In [1]: import numpy as np

In [2]: np.set_printoptions(suppress=True, linewidth=160)

In [3]: rnd = lambda a: np.round(a, 2) + 0

In [4]: X = np.array([[0, 0, 0, 0, 0, 1],
   ...:     [0, 0, 1, 0, 0, 0],
   ...:     [0, 0, 0, 1, 0, 0],
   ...:     [1, 0, 0, 0, 0, 0],
   ...:     [0, 1, 0, 0, 0, 0],
   ...:     [0, 0, 0, 0, 1, 0]])

In [5]: # columns are unit length and at right angles

In [6]: rng = np.random.default_rng(80)

In [7]: idx = rng.permutation(6)

In [8]: M2 = X[:, idx] * rng.choice([-1, 1], 6)

In [9]: M2
Out[9]: 
array([[ 0,  0,  0,  0,  0,  1],
       [ 0,  0,  0, -1,  0,  0],
       [ 0,  0,  0,  0,  1,  0],
       [ 0,  0, -1,  0,  0,  0],
       [ 1,  0,  0,  0,  0,  0],
       [ 0, -1,  0,  0,  0,  0]])

In [10]: Uu, _, VT = np.linalg.svd(X.T @ M2)

In [11]: rnd(np.linalg.lstsq(X, M2)[0])
Out[11]: 
array([[ 0.,  0., -1.,  0.,  0.,  0.],
       [ 1.,  0.,  0.,  0.,  0.,  0.],
       [ 0.,  0.,  0., -1.,  0.,  0.],
       [ 0.,  0.,  0.,  0.,  1.,  0.],
       [ 0., -1.,  0.,  0.,  0.,  0.],
       [ 0.,  0.,  0.,  0.,  0.,  1.]])

In [12]: idx
Out[12]: array([1, 4, 0, 2, 3, 5])

In [13]: X[:, 1] @ X[:, 0]
Out[13]: np.int64(0)

In [14]: rnd(np.linalg.pinv(X))
Out[14]: 
array([[0., 0., 0., 1., 0., 0.],
       [0., 0., 0., 0., 1., 0.],
       [0., 1., 0., 0., 0., 0.],
       [0., 0., 1., 0., 0., 0.],
       [0., 0., 0., 0., 0., 1.],
       [1., 0., 0., 0., 0., 0.]])

In [15]: vec = np.array([8, 3, 9, 7, 1, 9])

In [16]: X @ np.ones(6)
Out[16]: array([1., 1., 1., 1., 1., 1.])

In [17]: X @ (2 * vec)
Out[17]: array([18, 18, 14, 16,  6,  2])

In [18]: X @ vec
Out[18]: array([9, 9, 7, 8, 3, 1])

In [19]: (X * vec).sum(axis=1)
Out[19]: array([9, 9, 7, 8, 3, 1])

In [20]: (X @ vec).argmax()
Out[20]: np.int64(0)

In [21]: K = np.load("out16.npy")

In [22]: K
Out[22]: 
array([[ 0.  ,  0.  ,  0.  ,  0.  ],
       [-0.24, -0.06, -0.27, -0.06],
       [-0.16, -0.04, -0.18, -0.04]])

In [23]: np.allclose(K[:-1].T @ np.linalg.lstsq(K[:-1].T, K[-1])[0], K[-1])
Out[23]: True

In [24]: np.linalg.lstsq(K[:-1].T, K[-1])[2]
Out[24]: np.int32(1)

In [25]: np.abs(np.diag(np.linalg.qr(K)[1])) > 1e-9
Out[25]: array([ True, False, False])

In [26]: rnd(np.trace(np.linalg.pinv(K) @ K))
Out[26]: np.float64(1.0)

In [27]: np.linalg.matrix_rank(K, rtol=0.1)
Out[27]: np.int64(1)

In [28]: rnd(np.linalg.norm(K, 2) / np.linalg.norm(K))
Out[28]: np.float64(1.0)

In [29]: np.argsort(-np.linalg.norm(K, axis=0).round(6), kind="stable")[:3]
Out[29]: array([2, 0, 1])

In [30]: M2 = np.array([[-8, 4], [5, -8], [-3, -6], [-8, 1]])

In [31]: np.einsum("ij->j", K)
Out[31]: array([-0.4 , -0.1 , -0.45, -0.1 ])

In [32]: rnd(M2.T @ K.T)
Out[32]: 
array([[0.  , 2.91, 1.94],
       [0.  , 1.08, 0.72]])

In [33]: np.linalg.matrix_rank(np.vstack([K, M2.T]))
Out[33]: np.int64(3)

In [34]: M2 @ K
---------------------------------------------------------------------------
ValueError                                Traceback (most recent call last)
Cell In[34], line 1
----> 1 M2 @ K

ValueError: matmul: Input operand 1 has a mismatch in its core dimension 0, with gufunc signature (n?,k),(k,m?)->(n?,m?) (size 3 is different from 2)

In [35]: rnd(K @ M2)
Out[35]: 
array([[0.  , 0.  ],
       [2.91, 1.08],
       [1.94, 0.72]])

In [36]: feats = np.load("test2.npy")

In [37]: feats
Out[37]: 
array([[7, 2, 1, 7, 0],
       [7, 6, 5, 7, 4],
       [7, 2, 1, 7, 0]])

In [38]: def softmax(z):
    ...:     e = np.exp(z - z.max(axis=-1, keepdims=True))
    ...:     return e / e.sum(axis=-1, keepdims=True)
    ...: 

In [39]: rnd(softmax(feats).sum(axis=1))
Out[39]: array([1., 1., 1.])

In [40]: rnd(softmax(feats[0] + 3))
Out[40]: array([0.5, 0. , 0. , 0.5, 0. ])

In [41]: rnd(softmax(feats[0]))
Out[41]: array([0.5, 0. , 0. , 0.5, 0. ])

In [42]: scores = feats @ feats.T / np.sqrt(5)

In [43]: rnd(softmax(scores)[0] @ feats)
Out[43]: array([7.  , 5.96, 4.96, 7.  , 3.96])

In [44]: rnd(softmax(scores + np.triu(np.full(scores.shape, -np.inf), 1)))
Out[44]: 
array([[1.  , 0.  , 0.  ],
       [0.  , 1.  , 0.  ],
       [0.  , 0.99, 0.  ]])

In [45]: softmax(scores).round(6).argmax(axis=1)
Out[45]: array([1, 1, 1])
